$ ipython --no-banner

In [1]: import numpy as np

In [2]: import numpy.linalg as la

In [3]: np.set_printoptions(suppress=True, linewidth=140)

In [4]: data = np.loadtxt("m.csv", delimiter=",")

In [5]: print(data)
[[ 0.  0.  0.  2.  0.  0.  0.  0.]
 [ 0.  0. -3.  0.  0.  0.  0.  0.]
 [ 0.  0.  0.  0.  0.  0.  0.  0.]
 [ 0.  0.  0.  0.  0.  0.  5.  0.]
 [ 0.  0.  0.  0.  0.  0.  0.  0.]
 [ 0.  0.  0.  0.  0.  2.  0.  0.]
 [ 4.  0.  0.  0.  0.  0.  0.  0.]
 [ 0.  0.  0.  0.  5.  0.  0.  0.]]

In [6]: print(np.round(la.norm(data, axis=0), 4))
[4. 0. 3. 2. 5. 2. 5. 0.]

In [7]: print(data.T @ data)
[[16.  0.  0.  0.  0.  0.  0.  0.]
 [ 0.  0.  0.  0.  0.  0.  0.  0.]
 [ 0.  0.  9.  0.  0.  0.  0.  0.]
 [ 0.  0.  0.  4.  0.  0.  0.  0.]
 [ 0.  0.  0.  0. 25.  0.  0.  0.]
 [ 0.  0.  0.  0.  0.  4.  0.  0.]
 [ 0.  0.  0.  0.  0.  0. 25.  0.]
 [ 0.  0.  0.  0.  0.  0.  0.  0.]]

In [8]: rank = la.matrix_rank(data)

In [9]: print(rank)
6

In [10]: ns = la.svd(data)[2][rank:].T

In [11]: print(la.matrix_rank(data.T @ data), la.matrix_rank(data @ data.T))
6 6

In [12]: print(np.allclose(data @ ns, 0))
True

In [13]: print(data @ ns)
[[0. 0.]
 [0. 0.]
 [0. 0.]
 [0. 0.]
 [0. 0.]
 [0. 0.]
 [0. 0.]
 [0. 0.]]

In [14]: print(ns @ ns.T)
[[0. 0. 0. 0. 0. 0. 0. 0.]
 [0. 1. 0. 0. 0. 0. 0. 0.]
 [0. 0. 0. 0. 0. 0. 0. 0.]
 [0. 0. 0. 0. 0. 0. 0. 0.]
 [0. 0. 0. 0. 0. 0. 0. 0.]
 [0. 0. 0. 0. 0. 0. 0. 0.]
 [0. 0. 0. 0. 0. 0. 0. 0.]
 [0. 0. 0. 0. 0. 0. 0. 1.]]
